$ python3 -q
>>> import numpy as np
>>> np.set_printoptions(precision=2, suppress=True, linewidth=140, legacy="1.25")
>>> M = np.loadtxt("case6.csv", delimiter=",")
>>> print(M)
[[-0.43  0.68  0.86]
 [-0.56 -0.27 -0.88]
 [ 0.58 -0.69 -0.8 ]
 [-0.09 -0.5  -0.87]
 [ 0.68 -0.83 -0.94]
 [ 0.   -0.94 -1.  ]
 [-0.41  0.41  0.43]
 [ 0.19 -0.99 -1.  ]
 [-0.44  0.74  0.92]
 [ 0.8   0.31  0.96]
 [-0.77  0.45 -0.11]
 [ 0.89 -0.81 -0.71]
 [ 0.7   0.    0.77]
 [ 0.34 -0.96 -1.  ]
 [ 0.09 -0.82 -0.99]
 [-0.61  0.98  1.  ]
 [-0.3  -0.26 -0.75]
 [-0.18 -0.8  -0.99]
 [-0.46  0.87  0.98]
 [-0.26  0.95  1.  ]
 [-0.52  0.49  0.48]]
>>> x = np.array([7, 2, 1])
>>> target = M @ x
>>> try:
...     np.linalg.solve(M, target)
... except np.linalg.LinAlgError as e:
...     print("failed:", e)
... 
failed: Last 2 dimensions of the array must be square
>>> print(np.round(np.linalg.pinv(M) @ M, 2) + 0)
[[1. 0. 0.]
 [0. 1. 0.]
 [0. 0. 1.]]
>>> rng = np.random.default_rng(15186)
>>> target = target + 0.1 * rng.normal(size=21)
>>> print(target)
[-0.63 -5.46  1.85 -2.47  2.13 -2.89 -1.41 -1.72 -0.79  7.02 -4.7   3.82  5.7  -0.52 -2.11 -1.32 -3.15 -3.91 -0.71  1.21 -2.08]
>>> coef, *_ = np.linalg.lstsq(M, target)
>>> print(coef)
[6.97 2.01 1.  ]
>>> print(coef.round())
[7. 2. 1.]
>>> print(round(np.linalg.norm(target - M @ coef), 2))
0.52
>>> cen = (M - M.mean(axis=0)) / M.std(axis=0)
>>> print(cen.std(axis=0))
[1. 1. 1.]
>>> coef = np.linalg.lstsq(np.delete(cen, 2, axis=1), cen[:, 2])[0]
>>> print(np.abs(coef).argmax())
1
>>> print(coef)
[0.37 1.14]
>>> print(round(1 - np.var(cen[:, 2] - np.delete(cen, 2, axis=1) @ coef), 2))
0.95
>>> arr = np.array([[0.0, 1.0, 3.0], [1.0, 0.0, 0.0], [3.0, 0.0, 0.0]])
>>> ev, vecs = np.linalg.eigh(arr)
>>> x = np.array([0, -1, 3])
>>> print(x @ arr @ x)
0.0
>>> q, _ = np.linalg.qr(np.array([[0.5, 0.4, 1.5], [1.1, -1.0, 0.9], [-1.8, -1.4, -0.2]]))
>>> ev = np.array([3, 2, 1])
>>> E = q @ np.diag(ev) @ q.T
>>> print(E)
[[ 1.13  0.11 -0.45]
 [ 0.11  2.26 -0.42]
 [-0.45 -0.42  2.62]]
>>> A2 = E / np.linalg.norm(E, axis=1, keepdims=True)
>>> cov = A2 @ A2.T
>>> print((np.abs(cov) > 0.9).astype(int))
[[1 0 0]
 [0 1 0]
 [0 0 1]]
>>> print((cov - 2 * np.eye(3)).round(6).argmax(axis=1))
[1 0 1]
>>> print(cov)
[[ 1.    0.2  -0.53]
 [ 0.2   1.   -0.34]
 [-0.53 -0.34  1.  ]]
>>> print(np.linalg.norm(A2, axis=1))
[1. 1. 1.]
>>> print(round(np.degrees(np.arccos(np.clip(cov[1, 0], -1, 1))), 2))
78.3
>>> print(np.argwhere(np.triu(np.abs(cov) > 0.95, 1)))
[]
>>> feats = np.arange(16).reshape(4, 4) + -1
>>> print(feats)
[[-1  0  1  2]
 [ 3  4  5  6]
 [ 7  8  9 10]
 [11 12 13 14]]
>>> print(np.trace(feats))
26
>>> np.linalg.determinant(feats)
Traceback (most recent call last):
  File "<python-input-40>", line 1, in <module>
    np.linalg.determinant(feats)
    ^^^^^^^^^^^^^^^^^^^^^
AttributeError: module 'numpy.linalg' has no attribute 'determinant'
>>> print(np.allclose(feats, feats.T))
False
>>> assert feats == feats.T
Traceback (most recent call last):
  File "<python-input-42>", line 1, in <module>
    assert feats == feats.T
           ^^^^^^^^^^^^^^^^
ValueError: The truth value of an array with more than one element is ambiguous. Use a.any() or a.all()
>>> hat = np.triu(np.array([[1, 1, 3, 2], [-7, -3, 1, 6], [2, -5, -4, -8], [5, 3, -2, -8]]), 1) + np.eye(4)
>>> A2 = hat @ feats @ np.linalg.inv(hat)
>>> print(np.round(np.poly(A2), 2) + 0)
[  1. -26. -80.   0.   0.]
>>> print(np.trace(A2), np.trace(feats))
26.0 26
>>> cov = feats.T @ feats
>>> print(np.round(np.linalg.eigvalsh(cov)[::-1], 2) + 0)
[1009.66    6.34    0.      0.  ]
>>> print(np.linalg.matrix_rank(cov))
2
>>> print(np.round(np.linalg.svd(feats, compute_uv=False) ** 2, 2) + 0)
[1009.66    6.34    0.      0.  ]
>>> print(np.kron(np.eye(2, dtype=int), arr))
[[0. 1. 3. 0. 0. 0.]
 [1. 0. 0. 0. 0. 0.]
 [3. 0. 0. 0. 0. 0.]
 [0. 0. 0. 0. 1. 3.]
 [0. 0. 0. 1. 0. 0.]
 [0. 0. 0. 3. 0. 0.]]
>>> print(np.round(np.poly(arr), 2) + 0)
[  1.   0. -10.   0.]
>>> print(round(float(np.linalg.det(arr.T)), 2))
0.0
>>> print(np.einsum("ii->", arr))
0.0
>>> print(np.linalg.eigvals(arr))
[ 3.16 -3.16  0.  ]
>>> m1 = np.load("data.npy")
>>> print(m1)
[[-4 -1  3]
 [ 0 -2 -1]
 [ 0 -2 -1]
 [ 0 -2 -1]
 [ 0 -2 -1]
 [ 0  0  0]
 [ 0  0  0]
 [-4 -1  3]
 [ 0 -2 -1]
 [ 0  0  0]
 [-5  3  3]
 [ 0  0  0]
 [ 0  0  0]
 [-5  5  4]
 [ 0  0  0]
 [ 0  0  0]
 [ 0  0  0]
 [ 0  0  0]
 [-9  4  7]
 [-4 -1  3]
 [ 0  0  0]
 [-9  4  7]
 [-4 -1  3]
 [-4 -1  3]
 [-5  5  4]
 [ 0 -2 -1]
 [ 0  0  0]]
>>> hat = m1 @ np.linalg.solve(m1.T @ m1, m1.T)
>>> print(np.linalg.matrix_rank(np.eye(27) - hat))
24
>>> print(np.diag(hat))
[0.16 0.15 0.15 0.15 0.15 0.   0.   0.16 0.15 0.   0.31 0.   0.   0.23 0.   0.   0.   0.   0.26 0.16 0.   0.26 0.16 0.16 0.23 0.15 0.  ]
>>> print(round(float(np.trace(hat)), 2))
3.0
>>> print(np.round(np.linalg.eigvalsh(hat), 2) + 0)
[0. 0. 0. 0. 0. 0. 0. 0. 0. 0. 0. 0. 0. 0. 0. 0. 0. 0. 0. 0. 0. 0. 0. 0. 1. 1. 1.]
>>> W0 = np.loadtxt("run2.csv", delimiter=",")
>>> print(W0)
[[ 0.5 -0.5]
 [-0.5  0.5]]
>>> x = np.ones(3)
>>> for _ in range(7):
...     x = E @ x
...     x /= np.linalg.norm(x)
...     print(round(x @ E @ x, 2))
... 
1.8
1.97
2.05
2.13
2.25
2.43
2.63
>>> print(round(np.linalg.eigvalsh(E)[-1], 2))
3.0
>>> x = np.array([2, 0])
>>> h1 = np.maximum(W0 @ x, 0)
>>> print(h1)
[1. 0.]
>>> print(np.flatnonzero(h1 > 1e-9))
[0]
>>> A2 = np.array([[-2, 5, 3, -3], [2, -4, -3, 2]])
>>> X = A2.T @ A2
>>> print(X)
[[  8 -18 -12  10]
 [-18  41  27 -23]
 [-12  27  18 -15]
 [ 10 -23 -15  13]]
>>> print((X - X.T) / 2)
[[0. 0. 0. 0.]
 [0. 0. 0. 0.]
 [0. 0. 0. 0.]
 [0. 0. 0. 0.]]
>>> print(np.allclose(X @ X.T, X.T @ X))
True
>>> print(np.round(np.sort(np.abs(np.linalg.eigvals(X))), 2) + 0)
[ 0.    0.    0.38 79.62]
>>> print(X @ X)
[[  632 -1436  -948   804]
 [-1436  3263  2154 -1827]
 [ -948  2154  1422 -1206]
 [  804 -1827 -1206  1023]]
>>> print(X.ravel(order="F"))
[  8 -18 -12  10 -18  41  27 -23 -12  27  18 -15  10 -23 -15  13]
>>> print(X.reshape(-1, 2))
[[  8 -18]
 [-12  10]
 [-18  41]
 [ 27 -23]
 [-12  27]
 [ 18 -15]
 [ 10 -23]
 [-15  13]]
>>> print(X.reshape(2, -1))
[[  8 -18 -12  10 -18  41  27 -23]
 [-12  27  18 -15  10 -23 -15  13]]
>>> X.reshape(4, 5)
Traceback (most recent call last):
  File "<python-input-82>", line 1, in <module>
    X.reshape(4, 5)
    ~~~~~~~~~^^^^^^
ValueError: cannot reshape array of size 16 into shape (4,5)
>>> T = X.reshape(4, 2, -1)
>>> print(np.swapaxes(T, 1, 2)[2])
[[-12  18]
 [ 27 -15]]
>>> print(T.shape)
(4, 2, 2)
>>> print(np.einsum("ihd,ihd->ih", T, T))
[[ 388  244]
 [2005 1258]
 [ 873  549]
 [ 629  394]]
>>> print(np.einsum("ihd,jhd->hij", T, T).shape)
(2, 4, 4)
>>> print(T[:, 0])
[[  8 -18]
 [-18  41]
 [-12  27]
 [ 10 -23]]
>>> print(T.transpose(1, 0, 2))
[[[  8 -18]
  [-18  41]
  [-12  27]
  [ 10 -23]]

 [[-12  10]
  [ 27 -23]
  [ 18 -15]
  [-15  13]]]
>>> x = np.array([6, 6])
>>> print(W0 @ W0 @ x)
[0. 0.]
>>> print(np.trace(W0))
1.0
>>> print(np.eye(2) - W0)
[[0.5 0.5]
 [0.5 0.5]]
>>> ev, vecs = np.linalg.eigh(W0)
>>> print(np.round(vecs.T @ vecs, 2) + 0)
[[1. 0.]
 [0. 1.]]
>>> print(np.abs(vecs[:, -1]))
[0.71 0.71]
>>> r0, g = X[1], X[2]
>>> print(r0 @ g)
2154
>>> p = (r0 @ g) / (r0 @ r0) * r0
>>> print(round((g - p) @ r0, 2))
0.0
>>> print(p)
[-11.88  27.07  17.82 -15.18]
>>> print(np.round(np.linalg.norm(r0 + g) ** 2 + np.linalg.norm(r0 - g) ** 2, 2))
9370.0
>>> A = rng.normal(size=(11, 3))
>>> A = 20 * A / np.linalg.norm(A, axis=1, keepdims=True)
>>> print(A)
[[  7.92 -13.2   12.76]
 [  3.33 -17.32  -9.43]
 [-16.94  -2.76  10.26]
 [  7.71  12.94 -13.16]
 [ 14.58   6.51 -12.04]
 [-11.21  -7.15 -14.94]
 [ 11.31  -9.74  13.31]
 [  6.91   0.4   18.76]
 [ 10.44  16.58   4.03]
 [-14.33  13.55  -3.3 ]
 [ -9.21  15.87   7.95]]
>>> idx = A[:, 0] > np.median(A[:, 0])
>>> r0 = A[idx].mean(axis=0) - A[~idx].mean(axis=0)
>>> print(idx.astype(int))
[1 0 0 1 1 0 1 0 1 0 0]
>>> print(((A - A.mean(axis=0)) @ r0 > 0).astype(int))
[1 1 0 1 1 0 1 1 1 0 0]
>>> print(np.argsort(-np.abs(r0).round(6), kind="stable"))
[0 1 2]
>>> cen = A - A.mean(axis=0)
>>> vecs = np.linalg.svd(cen)[2][:1]
>>> A2 = cen - cen @ vecs.T @ vecs
>>> print((cen @ vecs.T).std(axis=0))
[12.55]
>>> print(np.cov(cen @ vecs.T, rowvar=False))
173.310360646063
>>> print(np.linalg.norm(A2, axis=1).round(6).argmax())
5
>>> print(np.diag(vecs.T @ vecs))
[0.11 0.51 0.38]
>>> A2 = np.c_[A[:, :2] @ np.array([[7, 8], [-7, 7]]), np.array([4, 5, 1, 0, 4, 0, 3, 2, 5, 3, 5])]
>>> print(A2)
[[ 147.88  -29.02    4.  ]
 [ 144.56  -94.58    5.  ]
 [ -99.29 -154.88    1.  ]
 [ -36.63  152.22    0.  ]
 [  56.48  162.21    4.  ]
 [ -28.37 -139.72    0.  ]
 [ 147.36   22.31    3.  ]
 [  45.57   58.07    2.  ]
 [ -42.94  199.56    5.  ]
 [-195.19  -19.81    3.  ]
 [-175.59   37.42    5.  ]]
>>> print(np.linalg.norm(np.linalg.qr(A)[0].T @ A2, axis=0) ** 2 / ((A2 ** 2).sum(axis=0) + 1e-12))
[1.   1.   0.13]
>>> rank = np.linalg.matrix_rank(feats)
>>> print(rank)
2
>>> null = np.linalg.svd(feats)[2][rank:].T
>>> print(null @ null.T)
[[ 0.3 -0.4 -0.1  0.2]
 [-0.4  0.7 -0.2 -0.1]
 [-0.1 -0.2  0.7 -0.4]
 [ 0.2 -0.1 -0.4  0.3]]
>>> print(np.round(feats @ null, 2) + 0)
[[0. 0.]
 [0. 0.]
 [0. 0.]
 [0. 0.]]
>>> print([int(np.linalg.matrix_rank(np.delete(feats, i, axis=0))) for i in range(4)])
[2, 2, 2, 2]
>>> print([int(np.linalg.matrix_rank(feats[:, :j + 1])) for j in range(4)])
[1, 2, 2, 2]
